>>> import numpy as np
>>> import numpy.linalg as la
>>> np.set_printoptions(precision=2, suppress=True, linewidth=160, legacy="1.25")
>>> q, _ = la.qr(np.array([[-0.3, -0.9, -1.7, -1.5, -0.9, 1.6, 0.5],
...     [-0.9, 0.7, -0.1, -0.5, 1.0, 0.2, -0.6],
...     [-0.7, 0.1, 0.8, -0.1, 0.1, 0.6, 0.3],
...     [1.1, -1.4, -0.9, -0.3, 0.9, -0.6, -0.7],
...     [-1.0, -1.0, 1.2, 1.1, 0.6, -0.6, 0.4],
...     [-3.0, 0.2, 1.1, -1.1, -0.6, 1.3, 1.7],
...     [-1.4, 0.3, 0.0, 0.2, 0.9, -0.3, 0.1]]))
>>> ev = np.array([2, -2, 3, -1, 2, 1, 2])
>>> F = q @ np.diag(ev) @ q.T
>>> F
array([[ 1.52,  0.64, -0.5 , -1.01, -1.4 , -0.15,  0.46],
       [ 0.64,  1.69, -0.2 ,  0.81,  0.39,  0.27, -0.06],
       [-0.5 , -0.2 ,  1.24,  0.03,  0.38, -0.15,  0.68],
       [-1.01,  0.81,  0.03,  0.32, -1.15, -0.6 ,  0.47],
       [-1.4 ,  0.39,  0.38, -1.15,  0.46,  0.43, -0.85],
       [-0.15,  0.27, -0.15, -0.6 ,  0.43,  1.17,  0.92],
       [ 0.46, -0.06,  0.68,  0.47, -0.85,  0.92,  0.59]])
>>> rng = np.random.default_rng(330546)
>>> Y = F + rng.integers(-2, 3, (7, 5)) @ rng.integers(-2, 3, (5, 7))
>>> Y
array([[ 2.52, -1.36, -2.5 ,  7.99,  1.6 , -1.15, -4.54],
       [ 3.64,  5.69,  3.8 , -4.19, -4.61,  3.27,  2.94],
       [ 5.5 , -7.2 , -0.76, 10.03,  4.38, -3.15, -7.32],
       [-1.01,  4.81,  3.03, -7.68, -4.15,  3.4 ,  3.47],
       [-5.4 , -0.61,  0.38, -4.15, -1.54, -1.57,  4.15],
       [ 8.85, -9.73,  0.85,  5.4 ,  1.43, -0.83, -6.08],
       [ 5.46,  1.94,  1.68,  0.47, -1.85,  0.92, -0.41]])
>>> np.round(la.svd(Y - F, compute_uv=False), 2) + 0
array([27.94, 12.14,  7.19,  3.5 ,  2.41,  0.  ,  0.  ])
>>> Y - F
array([[  1.,  -2.,  -2.,   9.,   3.,  -1.,  -5.],
       [  3.,   4.,   4.,  -5.,  -5.,   3.,   3.],
       [  6.,  -7.,  -2.,  10.,   4.,  -3.,  -8.],
       [  0.,   4.,   3.,  -8.,  -3.,   4.,   3.],
       [ -4.,  -1.,   0.,  -3.,  -2.,  -2.,   5.],
       [  9., -10.,   1.,   6.,   1.,  -2.,  -7.],
       [  5.,   2.,   1.,   0.,  -1.,   0.,  -1.]])
>>> la.matrix_rank(Y - F, tol=1e-8)
5
>>> ev, V = la.eigh(F)
>>> V @ np.diag(ev) @ V.T
array([[ 1.52,  0.64, -0.5 , -1.01, -1.4 , -0.15,  0.46],
       [ 0.64,  1.69, -0.2 ,  0.81,  0.39,  0.27, -0.06],
       [-0.5 , -0.2 ,  1.24,  0.03,  0.38, -0.15,  0.68],
       [-1.01,  0.81,  0.03,  0.32, -1.15, -0.6 ,  0.47],
       [-1.4 ,  0.39,  0.38, -1.15,  0.46,  0.43, -0.85],
       [-0.15,  0.27, -0.15, -0.6 ,  0.43,  1.17,  0.92],
       [ 0.46, -0.06,  0.68,  0.47, -0.85,  0.92,  0.59]])
>>> np.unique(ev.round(6) + 0, return_counts=True)[1]
array([1, 1, 1, 3, 1])
>>> la.svd(F, compute_uv=False)
array([3., 2., 2., 2., 2., 1., 1.])
>>> np.round(V.T @ F @ V, 2) + 0
array([[-2.,  0.,  0.,  0.,  0.,  0.,  0.],
       [ 0., -1.,  0.,  0.,  0.,  0.,  0.],
       [ 0.,  0.,  1.,  0.,  0.,  0.,  0.],
       [ 0.,  0.,  0.,  2.,  0.,  0.,  0.],
       [ 0.,  0.,  0.,  0.,  2.,  0.,  0.],
       [ 0.,  0.,  0.,  0.,  0.,  2.,  0.],
       [ 0.,  0.,  0.,  0.,  0.,  0.,  3.]])
>>> np.round(ev.sum(), 2), round(np.trace(F), 2)
(7.0, 7.0)
>>> np.abs(V[:, -1]).round(6).argmax()
0
>>> ev, V = la.eigh(F)
>>> x0 = np.array([-1, 1, 1, -1, -2, 2, -2])
>>> round(np.abs(F).sum(axis=1).max(), 2), round(float(np.abs(ev).max()), 2)
(5.7, 3.0)
>>> Y = F / np.sqrt((F ** 2).mean(axis=1, keepdims=True))
>>> Y[2]
array([-0.84, -0.34,  2.09,  0.05,  0.65, -0.25,  1.15])
>>> la.matrix_rank(F - F.mean(axis=1, keepdims=True))
6
>>> la.matrix_rank(Y) == la.matrix_rank(F)
True
>>> la.norm(Y, axis=1)
array([2.65, 2.65, 2.65, 2.65, 2.65, 2.65, 2.65])
>>> J = np.load("out10.npy")
>>> J
array([[ 0.5 , -1.2 ,  1.1 , -0.1 , -7.48, -2.5 ],
       [ 1.8 , -0.5 , -0.8 , -1.3 ,  2.7 ,  0.9 ],
       [ 2.1 , -1.2 ,  0.6 , -0.7 , -1.8 , -0.6 ],
       [ 0.5 , -0.6 , -1.7 ,  0.3 ,  2.42,  0.8 ],
       [ 0.3 ,  0.2 , -0.8 , -0.8 , -1.81, -0.6 ],
       [ 0.2 , -0.1 ,  0.6 ,  0.2 , -3.87, -1.3 ],
       [ 1.4 ,  1.  ,  0.2 , -0.6 , -0.93, -0.3 ],
       [-0.4 , -0.4 , -0.1 , -0.1 ,  2.69,  0.9 ],
       [-1.  , -0.5 , -0.7 , -0.1 ,  5.99,  2.  ],
       [ 1.8 , -0.1 ,  0.4 , -0.2 , -1.77, -0.6 ],
       [ 0.7 , -0.7 , -1.8 ,  1.2 , -1.5 , -0.5 ],
       [ 0.4 , -0.3 , -0.4 ,  1.4 , -0.59, -0.2 ],
       [ 1.6 , -0.7 , -0.3 , -1.1 , -0.59, -0.2 ],
       [ 0.5 , -0.1 ,  0.4 ,  0.5 , -0.29, -0.1 ],
       [-0.7 , -0.6 ,  1.5 ,  0.5 , -0.02,  0.  ],
       [ 0.2 ,  0.7 ,  0.7 ,  1.4 ,  0.29,  0.1 ],
       [ 0.2 ,  0.2 ,  1.2 ,  0.4 ,  3.29,  1.1 ],
       [-0.1 ,  1.7 ,  0.  ,  1.  ,  0.31,  0.1 ],
       [ 0.4 ,  1.1 ,  2.2 ,  0.8 , -0.31, -0.1 ],
       [ 0.2 ,  1.5 ,  0.3 , -1.1 , -3.6 , -1.2 ],
       [-0.3 , -0.2 ,  0.2 ,  2.  , -0.03,  0.  ],
       [-1.5 ,  0.5 ,  0.7 ,  0.1 ,  0.91,  0.3 ],
       [-0.6 , -0.2 , -1.4 , -1.4 ,  2.71,  0.9 ],
       [-0.1 ,  1.3 ,  0.9 , -0.8 ,  0.29,  0.1 ],
       [-0.1 ,  0.9 , -0.7 , -0.6 ,  4.84,  1.6 ],
       [ 0.5 , -0.1 ,  0.1 , -1.  ,  2.1 ,  0.7 ],
       [-1.1 , -2.3 ,  1.5 ,  0.2 ,  0.9 ,  0.3 ],
       [ 0.2 ,  0.8 , -0.1 , -1.1 ,  2.99,  1.  ],
       [ 0.  ,  2.2 , -0.8 , -3.1 , -2.71, -0.9 ]])
>>> Y = np.c_[J[:, :5] @ np.array([[-9, -4, -9, 1, -7],
...     [-9, -1, -8, 6, -7],
...     [-9, 7, 0, 7, 0],
...     [8, -2, 2, -4, -5],
...     [7, -4, -3, -1, -9]]), np.array([-4, 0, -2, 4, -6, 4, -5, -8, -1, 2, 2, -6, -1, 7, 3, 1, -9, -8, -2, 8, -3, -1, -1, -9, -4, -1, -6, 8, -7])]
>>> Y
array([[-56.76,  37.02,  27.34,   8.88,  72.72,  -4.  ],
       [  4.  , -20.5 , -22.9 ,  -4.3 , -26.9 ,   0.  ],
       [-31.7 ,   5.6 ,  -5.3 ,   3.7 ,  13.4 ,  -2.  ],
       [ 35.54, -23.58,  -6.36, -18.62, -22.58,   4.  ],
       [-16.37,   1.84,  -0.47,   0.91,  16.79,  -6.  ],
       [-31.79,  18.58,  11.01,   6.87,  33.13,   4.  ],
       [-34.71,  -0.28, -19.01,  12.13,  -5.43,  -5.  ],
       [ 26.13,  -9.26,  -1.47,  -5.79, -18.11,  -8.  ],
       [ 60.93, -24.16,  -5.17, -14.49, -42.91,  -1.  ],
       [-32.89,   3.18, -10.49,   6.57,   5.03,   2.  ],
       [ 15.3 , -11.1 ,   6.2 , -19.4 ,   7.5 ,   2.  ],
       [  9.77,  -4.54,   3.37,  -9.21,  -2.39,  -6.  ],
       [-18.33,  -3.24,  -9.23,   0.29,   4.51,  -1.  ],
       [ -5.23,   1.06,  -1.83,   0.99,  -2.69,   7.  ],
       [  2.06,  12.98,  12.16,   4.22,   6.78,   3.  ],
       [ -1.17,  -0.56,  -5.47,   3.41, -15.91,   1.  ],
       [ 11.83,  -6.56, -12.47,   4.91, -34.41,  -9.  ],
       [ -4.23,  -4.54, -11.63,   5.79, -18.99,  -8.  ],
       [-29.07,  12.34,  -9.87,  19.51, -11.71,  -2.  ],
       [-52.  ,  16.4 ,  -5.2 ,  19.3 ,  26.  ,   8.  ],
       [ 18.49,  -1.08,   8.39,  -8.07,  -6.23,  -3.  ],
       [  9.87,   6.56,   6.97,   5.09,  -1.69,  -1.  ],
       [ 27.57, -15.24,  -3.93,  -8.71, -11.79,  -1.  ],
       [-23.27,   5.84, -11.97,  16.91,  -7.01,  -9.  ],
       [ 28.18, -23.56, -22.02,  -2.04, -46.16,  -4.  ],
       [  2.2 ,  -7.6 , -12.  ,   2.5 , -16.7 ,  -1.  ],
       [ 25.  ,  13.2 ,  26.  ,  -6.1 ,  14.7 ,  -6.  ],
       [  4.03, -12.06, -19.37,   5.71, -28.41,   8.  ],
       [-56.37,   9.24, -15.67,  22.71,  24.49,  -7.  ]])
>>> la.norm(la.qr(J)[0].T @ Y, axis=0) ** 2 / ((Y ** 2).sum(axis=0) + 1e-12)
array([1.  , 1.  , 1.  , 1.  , 1.  , 0.07])
>>> la.matrix_rank(np.c_[J, Y])
7
>>> labels = Y[:, 5] > np.median(Y[:, 5])
>>> f = Y[labels].mean(axis=0) - Y[~labels].mean(axis=0)
>>> np.argsort(-np.abs(f).round(6), kind="stable")
array([5, 0, 4, 3, 1, 2])
>>> f
array([-3.54, -1.12, -0.64, -2.1 ,  2.24,  8.32])
>>> labels = rng.permutation(7)
>>> labels
array([2, 4, 0, 1, 5, 3, 6])
>>> Y = F[labels][:, labels]
>>> round(float(la.det(Y)), 2), round(la.det(F[labels]), 2)
(48.0, 48.0)
>>> round(np.trace(Y), 2)
7.0
>>> Y
array([[ 1.24,  0.38, -0.5 , -0.2 , -0.15,  0.03,  0.68],
       [ 0.38,  0.46, -1.4 ,  0.39,  0.43, -1.15, -0.85],
       [-0.5 , -1.4 ,  1.52,  0.64, -0.15, -1.01,  0.46],
       [-0.2 ,  0.39,  0.64,  1.69,  0.27,  0.81, -0.06],
       [-0.15,  0.43, -0.15,  0.27,  1.17, -0.6 ,  0.92],
       [ 0.03, -1.15, -1.01,  0.81, -0.6 ,  0.32,  0.47],
       [ 0.68, -0.85,  0.46, -0.06,  0.92,  0.47,  0.59]])
>>> Ac = (J - J.mean(axis=0)) / J.std(axis=0)
>>> np.argwhere(np.abs(Ac) > 2)
array([[ 0,  4],
       [ 0,  5],
       [ 2,  0],
       [ 8,  4],
       [ 8,  5],
       [10,  2],
       [18,  2],
       [20,  3],
       [21,  0],
       [26,  1],
       [28,  1],
       [28,  3]])
>>> beta = la.lstsq(np.delete(Ac, 0, axis=1), Ac[:, 0])[0]
>>> np.abs(beta).argmax()
4
>>> G = np.cov(J, rowvar=False)
>>> np.corrcoef(J.T)
array([[ 1.  , -0.07, -0.13, -0.18, -0.31, -0.31],
       [-0.07,  1.  , -0.02, -0.26, -0.01, -0.01],
       [-0.13, -0.02,  1.  ,  0.26, -0.26, -0.26],
       [-0.18, -0.26,  0.26,  1.  ,  0.01,  0.01],
       [-0.31, -0.01, -0.26,  0.01,  1.  ,  1.  ],
       [-0.31, -0.01, -0.26,  0.01,  1.  ,  1.  ]])
>>> G
array([[ 0.75, -0.06, -0.11, -0.17, -0.75, -0.25],
       [-0.06,  0.95, -0.02, -0.27, -0.03, -0.01],
       [-0.11, -0.02,  0.93,  0.27, -0.71, -0.24],
       [-0.17, -0.27,  0.27,  1.13,  0.02,  0.01],
       [-0.75, -0.03, -0.71,  0.02,  7.75,  2.59],
       [-0.25, -0.01, -0.24,  0.01,  2.59,  0.86]])
>>> np.argsort(-J.std(axis=0).round(6), kind="stable")
array([4, 3, 1, 2, 5, 0])
>>> round(np.corrcoef(J[:, 2], J[:, 4])[0, 1], 2)
-0.26
>>> np.round(la.eigvalsh(G)[::-1], 2) + 0
array([8.76, 1.46, 0.98, 0.63, 0.54, 0.  ])
>>> m1 = np.load("sample10.npy")
>>> m1
array([[-0.1 ,  0.01,  0.87, -0.08, -0.47,  0.05],
       [-0.32, -0.57, -0.16,  0.56, -0.37, -0.3 ],
       [ 0.03,  0.34, -0.4 ,  0.04, -0.7 ,  0.48],
       [ 0.06, -0.15, -0.22, -0.7 , -0.35, -0.55],
       [-0.13,  0.73,  0.01,  0.32, -0.05, -0.59],
       [ 0.93, -0.1 ,  0.06,  0.28, -0.13, -0.16]])
>>> la.pinv(m1)
array([[-0.1 , -0.32,  0.03,  0.06, -0.13,  0.93],
       [ 0.01, -0.57,  0.34, -0.15,  0.73, -0.1 ],
       [ 0.87, -0.16, -0.4 , -0.22,  0.01,  0.06],
       [-0.08,  0.56,  0.04, -0.7 ,  0.32,  0.28],
       [-0.47, -0.37, -0.7 , -0.35, -0.05, -0.13],
       [ 0.05, -0.3 ,  0.48, -0.55, -0.59, -0.16]])
>>> labels = rng.permutation(6)
>>> labels
array([2, 5, 0, 3, 4, 1])
>>> Y = m1[labels][:, labels]
>>> np.round(la.det(Y), 2), round(la.det(m1[labels]), 2)
(-1.0, -1.0)
>>> np.sort(np.abs(la.eigvals(Y)))
array([1., 1., 1., 1., 1., 1.])
>>> feats = np.load("case6.npy")
>>> feats
array([[ 1,  0,  0,  0, -3,  0],
       [ 0,  0,  0, -2,  0, -3],
       [ 3,  0,  1,  0,  1,  0],
       [ 0,  0,  0,  2,  0,  3],
       [ 1,  0,  0,  0, -1,  0],
       [ 0,  0,  0,  0,  0, -2]])
>>> def softmax(z):
...     e = np.exp(z - z.max(axis=-1, keepdims=True))
...     return e / e.sum(axis=-1, keepdims=True)
... 
>>> np.round(softmax(10 * feats[4]), 2) + 0
array([1., 0., 0., 0., 0., 0.])
>>> softmax(feats[4])
array([0.38, 0.14, 0.14, 0.14, 0.05, 0.14])
>>> scores = feats @ feats.T / np.sqrt(6)
>>> np.round(softmax(scores), 2) + 0
array([[0.87, 0.01, 0.01, 0.01, 0.07, 0.01],
       [0.  , 0.93, 0.  , 0.  , 0.  , 0.05],
       [0.01, 0.01, 0.93, 0.01, 0.02, 0.01],
       [0.  , 0.  , 0.  , 0.98, 0.  , 0.  ],
       [0.4 , 0.08, 0.18, 0.08, 0.18, 0.08],
       [0.05, 0.59, 0.05, 0.  , 0.05, 0.26]])
>>> softmax(scores).round(6).argmax(axis=1)
array([0, 1, 2, 3, 0, 1])
>>> np.round(feats @ la.pinv(feats) @ feats, 2) + 0
array([[ 1.,  0.,  0.,  0., -3.,  0.],
       [ 0.,  0.,  0., -2.,  0., -3.],
       [ 3.,  0.,  1.,  0.,  1.,  0.],
       [ 0.,  0.,  0.,  2.,  0.,  3.],
       [ 1.,  0.,  0.,  0., -1.,  0.],
       [ 0.,  0.,  0.,  0.,  0., -2.]])
>>> np.unique(feats.round(6), axis=0).shape
(6, 6)
